$ python -q
>>> import numpy as np
>>> np.set_printoptions(suppress=True, linewidth=100)
>>> m1 = np.loadtxt("case13.csv", delimiter=",")
>>> print(m1)
[[-2.  0. -5. -4.  0. -1.  0.  5.  4. -2. -3.  0.]
 [ 0. -4.  0. -4.  0. -2. -4. -1. -4.  6. -1.  2.]
 [-5.  0. -2.  0.  4. -2.  0. -2.  0.  0.  2.  0.]
 [-4. -4.  0.  2.  1. -2. -2. -3.  2. -6.  3. -4.]
 [ 0.  0.  4.  1. -2.  0. -2.  5.  3. -4. -4. -1.]
 [-1. -2. -2. -2.  0.  0. -5. -3.  5.  1. -5.  2.]
 [ 0. -4.  0. -2. -2. -5. -6. -3. -1.  0. -1. -5.]
 [ 5. -1. -2. -3.  5. -3. -3.  2. -2.  0. -1. -2.]
 [ 4. -4.  0.  2.  3.  5. -1. -2.  4. -2.  6.  6.]
 [-2.  6.  0. -6. -4.  1.  0.  0. -2.  0.  3.  5.]
 [-3. -1.  2.  3. -4. -5. -1. -1.  6.  3. -4. -1.]
 [ 0.  2.  0. -4. -1.  2. -5. -2.  6.  5. -1.  6.]]
>>> ev, evecs = np.linalg.eigh(m1)
>>> x0 = np.array([3, 2, -1, 1, -3, 0, 3, 2, -3, 3, -1, 2])
>>> print(x0 @ m1 @ x0)
14.0
>>> print(np.round(np.linalg.eigvalsh(m1[1:, 1:]), 2))
[-16.91 -13.54  -8.68  -6.81  -2.47  -0.45   0.89   4.49   8.25  14.24  16.99]
>>> U, sig, vt = np.linalg.svd(m1, full_matrices=False)
>>> print(U.shape, sig.shape, vt.shape)
(12, 12) (12,) (12, 12)
>>> print(np.round(U.T @ m1 @ vt.T, 2) + 0)
[[17.27  0.    0.    0.    0.    0.    0.    0.    0.    0.    0.    0.  ]
 [ 0.   17.06  0.    0.    0.    0.    0.    0.    0.    0.    0.    0.  ]
 [ 0.    0.   14.25  0.    0.    0.    0.    0.    0.    0.    0.    0.  ]
 [ 0.    0.    0.   14.08  0.    0.    0.    0.    0.    0.    0.    0.  ]
 [ 0.    0.    0.    0.   11.5   0.    0.    0.    0.    0.    0.    0.  ]
 [ 0.    0.    0.    0.    0.   10.54  0.    0.    0.    0.    0.    0.  ]
 [ 0.    0.    0.    0.    0.    0.    8.36  0.    0.    0.    0.    0.  ]
 [ 0.    0.    0.    0.    0.    0.    0.    5.08  0.    0.    0.    0.  ]
 [ 0.    0.    0.    0.    0.    0.    0.    0.    4.54  0.    0.    0.  ]
 [ 0.    0.    0.    0.    0.    0.    0.    0.    0.    4.38  0.    0.  ]
 [ 0.    0.    0.    0.    0.    0.    0.    0.    0.    0.    2.04  0.  ]
 [ 0.    0.    0.    0.    0.    0.    0.    0.    0.    0.    0.    0.36]]
>>> print(np.round(np.cumsum(sig ** 2) / np.sum(sig ** 2), 2))
[0.22 0.43 0.58 0.72 0.82 0.9  0.95 0.97 0.98 1.   1.   1.  ]
>>> print(np.allclose(U * sig @ vt, m1))
True
>>> print(sig.round(2))
[17.27 17.06 14.25 14.08 11.5  10.54  8.36  5.08  4.54  4.38  2.04  0.36]
>>> print((sig > 1e-8).sum())
12
>>> u = np.array([5, -6, 3, -4, -3, 3, -1, 8, 5, -5, 3, 8])
>>> other = m1 + np.outer(u, np.eye(12)[7])
>>> print(other)
[[-2.  0. -5. -4.  0. -1.  0. 10.  4. -2. -3.  0.]
 [ 0. -4.  0. -4.  0. -2. -4. -7. -4.  6. -1.  2.]
 [-5.  0. -2.  0.  4. -2.  0.  1.  0.  0.  2.  0.]
 [-4. -4.  0.  2.  1. -2. -2. -7.  2. -6.  3. -4.]
 [ 0.  0.  4.  1. -2.  0. -2.  2.  3. -4. -4. -1.]
 [-1. -2. -2. -2.  0.  0. -5.  0.  5.  1. -5.  2.]
 [ 0. -4.  0. -2. -2. -5. -6. -4. -1.  0. -1. -5.]
 [ 5. -1. -2. -3.  5. -3. -3. 10. -2.  0. -1. -2.]
 [ 4. -4.  0.  2.  3.  5. -1.  3.  4. -2.  6.  6.]
 [-2.  6.  0. -6. -4.  1.  0. -5. -2.  0.  3.  5.]
 [-3. -1.  2.  3. -4. -5. -1.  2.  6.  3. -4. -1.]
 [ 0.  2.  0. -4. -1.  2. -5.  6.  6.  5. -1.  6.]]
>>> print(np.linalg.matrix_rank(np.linalg.inv(other) - np.linalg.inv(m1), tol=1e-8))
1
>>> print(round(float(np.linalg.det(other) / np.linalg.det(m1)), 2), np.round(1 + np.linalg.solve(m1, u)[7], 2))
2.47 2.47
>>> print(np.linalg.matrix_rank(other - m1))
1
>>> print(np.trace(other))
2.0
>>> np.linalg.determinant(other)
Traceback (most recent call last):
  File "<python-input-22>", line 1, in <module>
    np.linalg.determinant(other)
    ^^^^^^^^^^^^^^^^^^^^^
AttributeError: module 'numpy.linalg' has no attribute 'determinant'
>>> rng = np.random.default_rng(40)
>>> F = np.triu(rng.random((6, 6)) < 0.4, 1).astype(int)
>>> F = F + F.T
>>> print(F)
[[0 0 0 1 0 0]
 [0 0 0 0 1 1]
 [0 0 0 1 1 0]
 [1 0 1 0 0 0]
 [0 1 1 0 0 1]
 [0 1 0 0 1 0]]
>>> other = F + rng.integers(-2, 3, (6, 5)) @ rng.integers(-2, 3, (5, 6))
>>> print(other)
[[ -1   2   3  -1  -3  -2]
 [  1   2  -4  -4   1 -10]
 [ -2   2   6   1  -1   6]
 [  3   1  -1  -2   3  -4]
 [  1   4   3  -5  -4  -8]
 [  7  -1   3  -3  -2  -7]]
>>> print(np.round(np.linalg.svd(other - F, compute_uv=False), 2) + 0)
[19.9  10.83  7.28  3.08  0.19  0.  ]
>>> print(np.abs(other - F).sum(axis=1))
[13 22 18 14 24 25]
>>> print(np.linalg.matrix_rank(other - F, tol=1e-8))
5
>>> labels = rng.permutation(6)
>>> print(labels)
[0 1 2 5 3 4]
>>> other = F[labels][:, labels]
>>> print(np.diag(other))
[0 0 0 0 0 0]
>>> print(np.allclose(other, F))
False
>>> print(other)
[[0 0 0 0 1 0]
 [0 0 0 1 0 1]
 [0 0 0 0 1 1]
 [0 1 0 0 0 1]
 [1 0 1 0 0 0]
 [0 1 1 1 0 0]]
>>> print(np.all(np.linalg.eigvalsh(F) > 0))
False
>>> arr = np.loadtxt("layer14.csv", delimiter=",")
>>> print(arr.round(2) + 0)
[[ 0.05 -0.02  0.01  0.01  0.   -0.08  0.04 -0.1  -0.16 -0.06 -0.04]
 [-0.02  0.02 -0.04 -0.06  0.02  0.05 -0.07  0.01  0.07  0.02 -0.07]
 [ 0.01 -0.04  0.09  0.13 -0.05 -0.05  0.14  0.04 -0.05  0.    0.18]
 [ 0.01 -0.06  0.13  0.2  -0.07 -0.08  0.21  0.07 -0.07  0.01  0.27]
 [ 0.    0.02 -0.05 -0.07  0.03  0.02 -0.07 -0.04  0.   -0.01 -0.11]
 [-0.08  0.05 -0.05 -0.08  0.02  0.15 -0.12  0.14  0.26  0.09 -0.02]
 [ 0.04 -0.07  0.14  0.21 -0.07 -0.12  0.24  0.02 -0.15 -0.02  0.26]
 [-0.1   0.01  0.04  0.07 -0.04  0.14  0.02  0.24  0.29  0.13  0.21]
 [-0.16  0.07 -0.05 -0.07  0.    0.26 -0.15  0.29  0.47  0.18  0.08]
 [-0.06  0.02  0.    0.01 -0.01  0.09 -0.02  0.13  0.18  0.07  0.08]
 [-0.04 -0.07  0.18  0.27 -0.11 -0.02  0.26  0.21  0.08  0.08  0.43]]
>>> U, sig, vt = np.linalg.svd(arr)
>>> print(sig.round(2) + 0)
[1. 1. 0. 0. 0. 0. 0. 0. 0. 0. 0.]
>>> print(np.argmax(sig[:-1] / (sig[1:] + 1e-6)) + 1)
2
>>> other = U[:, :2] @ np.diag(sig[:2]) @ vt[:2]
>>> print(round(float(np.linalg.norm(arr - other) / np.linalg.norm(arr)), 2))
0.0
>>> print(round(np.abs(arr - other).max(), 2))
0.0
>>> print(np.linalg.matrix_rank(other))
2
>>> print(round(np.linalg.norm(arr - other, 2), 2), np.round(sig[2], 2))
0.0 0.0
>>> print(np.linalg.matrix_rank(arr, rtol=0.05))
2
>>> print(other.round(2) + 0)
[[ 0.05 -0.02  0.01  0.01  0.   -0.08  0.04 -0.1  -0.16 -0.06 -0.04]
 [-0.02  0.02 -0.04 -0.06  0.02  0.05 -0.07  0.01  0.07  0.02 -0.07]
 [ 0.01 -0.04  0.09  0.13 -0.05 -0.05  0.14  0.04 -0.05  0.    0.18]
 [ 0.01 -0.06  0.13  0.2  -0.07 -0.08  0.21  0.07 -0.07  0.01  0.27]
 [ 0.    0.02 -0.05 -0.07  0.03  0.02 -0.07 -0.04  0.   -0.01 -0.11]
 [-0.08  0.05 -0.05 -0.08  0.02  0.15 -0.12  0.14  0.26  0.09 -0.02]
 [ 0.04 -0.07  0.14  0.21 -0.07 -0.12  0.24  0.02 -0.15 -0.02  0.26]
 [-0.1   0.01  0.04  0.07 -0.04  0.14  0.02  0.24  0.29  0.13  0.21]
 [-0.16  0.07 -0.05 -0.07  0.    0.26 -0.15  0.29  0.47  0.18  0.08]
 [-0.06  0.02  0.    0.01 -0.01  0.09 -0.02  0.13  0.18  0.07  0.08]
 [-0.04 -0.07  0.18  0.27 -0.11 -0.02  0.26  0.21  0.08  0.08  0.43]]
>>> def softmax(z):
...     e = np.exp(z - z.max(axis=-1, keepdims=True))
...     return e / e.sum(axis=-1, keepdims=True)
... 
>>> print(np.round(softmax(other).sum(axis=1), 2))
[1. 1. 1. 1. 1. 1. 1. 1. 1. 1. 1.]
>>> scores = other @ other.T / np.sqrt(11)
>>> print(np.round(softmax(scores), 2))
[[0.09 0.09 0.09 0.09 0.09 0.09 0.09 0.09 0.09 0.09 0.09]
 [0.09 0.09 0.09 0.09 0.09 0.09 0.09 0.09 0.09 0.09 0.09]
 [0.09 0.09 0.09 0.09 0.09 0.09 0.09 0.09 0.09 0.09 0.09]
 [0.09 0.09 0.09 0.09 0.09 0.09 0.1  0.09 0.09 0.09 0.1 ]
 [0.09 0.09 0.09 0.09 0.09 0.09 0.09 0.09 0.09 0.09 0.09]
 [0.09 0.09 0.09 0.09 0.09 0.09 0.09 0.09 0.1  0.09 0.09]
 [0.09 0.09 0.09 0.1  0.09 0.09 0.1  0.09 0.09 0.09 0.1 ]
 [0.09 0.09 0.09 0.09 0.09 0.09 0.09 0.1  0.1  0.09 0.09]
 [0.08 0.09 0.09 0.09 0.09 0.1  0.08 0.1  0.1  0.09 0.09]
 [0.09 0.09 0.09 0.09 0.09 0.09 0.09 0.09 0.09 0.09 0.09]
 [0.09 0.09 0.09 0.1  0.08 0.09 0.09 0.09 0.09 0.09 0.1 ]]
>>> print(softmax(scores).round(6).argmax(axis=1))
[ 0  8 10 10  4  8 10  8  8  8 10]
>>> print(np.round(softmax(scores + np.triu(np.full(scores.shape, -np.inf), 1)), 2))
[[1.   0.   0.   0.   0.   0.   0.   0.   0.   0.   0.  ]
 [0.5  0.5  0.   0.   0.   0.   0.   0.   0.   0.   0.  ]
 [0.33 0.33 0.34 0.   0.   0.   0.   0.   0.   0.   0.  ]
 [0.25 0.24 0.25 0.26 0.   0.   0.   0.   0.   0.   0.  ]
 [0.2  0.2  0.2  0.2  0.2  0.   0.   0.   0.   0.   0.  ]
 [0.16 0.17 0.16 0.16 0.17 0.17 0.   0.   0.   0.   0.  ]
 [0.14 0.14 0.15 0.15 0.14 0.14 0.15 0.   0.   0.   0.  ]
 [0.12 0.12 0.12 0.13 0.12 0.13 0.12 0.13 0.   0.   0.  ]
 [0.1  0.11 0.11 0.11 0.11 0.12 0.1  0.12 0.13 0.   0.  ]
 [0.1  0.1  0.1  0.1  0.1  0.1  0.1  0.1  0.1  0.1  0.  ]
 [0.09 0.09 0.09 0.1  0.08 0.09 0.09 0.09 0.09 0.09 0.1 ]]
>>> K = np.load("arr.npy")
>>> print(K)
[[-1  0  0  0  0  0  0  0  0  0]
 [-3  3  0  0  0  0  0  0  0  0]
 [-1 -2  2  0  0  0  0  0  0  0]
 [ 3 -2 -1  1  0  0  0  0  0  0]
 [ 3  2 -2 -2  1  0  0  0  0  0]
 [ 3 -1 -1 -1 -1 -2  0  0  0  0]
 [ 1  2  3 -3 -1 -1 -1  0  0  0]
 [ 0 -2  0 -2 -3  0  2  1  0  0]
 [ 3  0  3  0  1 -1  2  3  3  0]
 [ 1 -1 -1  0  2 -3  3 -3 -1  2]]
>>> ev, evecs = np.linalg.eigh(arr)
>>> print(ev.round(2) + 0)
[0. 0. 0. 0. 0. 0. 0. 0. 0. 1. 1.]
>>> print(np.round(evecs.T @ arr @ evecs, 2) + 0)
[[0. 0. 0. 0. 0. 0. 0. 0. 0. 0. 0.]
 [0. 0. 0. 0. 0. 0. 0. 0. 0. 0. 0.]
 [0. 0. 0. 0. 0. 0. 0. 0. 0. 0. 0.]
 [0. 0. 0. 0. 0. 0. 0. 0. 0. 0. 0.]
 [0. 0. 0. 0. 0. 0. 0. 0. 0. 0. 0.]
 [0. 0. 0. 0. 0. 0. 0. 0. 0. 0. 0.]
 [0. 0. 0. 0. 0. 0. 0. 0. 0. 0. 0.]
 [0. 0. 0. 0. 0. 0. 0. 0. 0. 0. 0.]
 [0. 0. 0. 0. 0. 0. 0. 0. 0. 0. 0.]
 [0. 0. 0. 0. 0. 0. 0. 0. 0. 1. 0.]
 [0. 0. 0. 0. 0. 0. 0. 0. 0. 0. 1.]]
>>> print(np.round(np.linalg.svd(arr, compute_uv=False), 2) + 0)
[1. 1. 0. 0. 0. 0. 0. 0. 0. 0. 0.]
>>> print(np.round(evecs @ np.diag(ev) @ evecs.T, 2) + 0)
[[ 0.05 -0.02  0.01  0.01  0.   -0.08  0.04 -0.1  -0.16 -0.06 -0.04]
 [-0.02  0.02 -0.04 -0.06  0.02  0.05 -0.07  0.01  0.07  0.02 -0.07]
 [ 0.01 -0.04  0.09  0.13 -0.05 -0.05  0.14  0.04 -0.05  0.    0.18]
 [ 0.01 -0.06  0.13  0.2  -0.07 -0.08  0.21  0.07 -0.07  0.01  0.27]
 [ 0.    0.02 -0.05 -0.07  0.03  0.02 -0.07 -0.04  0.   -0.01 -0.11]
 [-0.08  0.05 -0.05 -0.08  0.02  0.15 -0.12  0.14  0.26  0.09 -0.02]
 [ 0.04 -0.07  0.14  0.21 -0.07 -0.12  0.24  0.02 -0.15 -0.02  0.26]
 [-0.1   0.01  0.04  0.07 -0.04  0.14  0.02  0.24  0.29  0.13  0.21]
 [-0.16  0.07 -0.05 -0.07  0.    0.26 -0.15  0.29  0.47  0.18  0.08]
 [-0.06  0.02  0.    0.01 -0.01  0.09 -0.02  0.13  0.18  0.07  0.08]
 [-0.04 -0.07  0.18  0.27 -0.11 -0.02  0.26  0.21  0.08  0.08  0.43]]
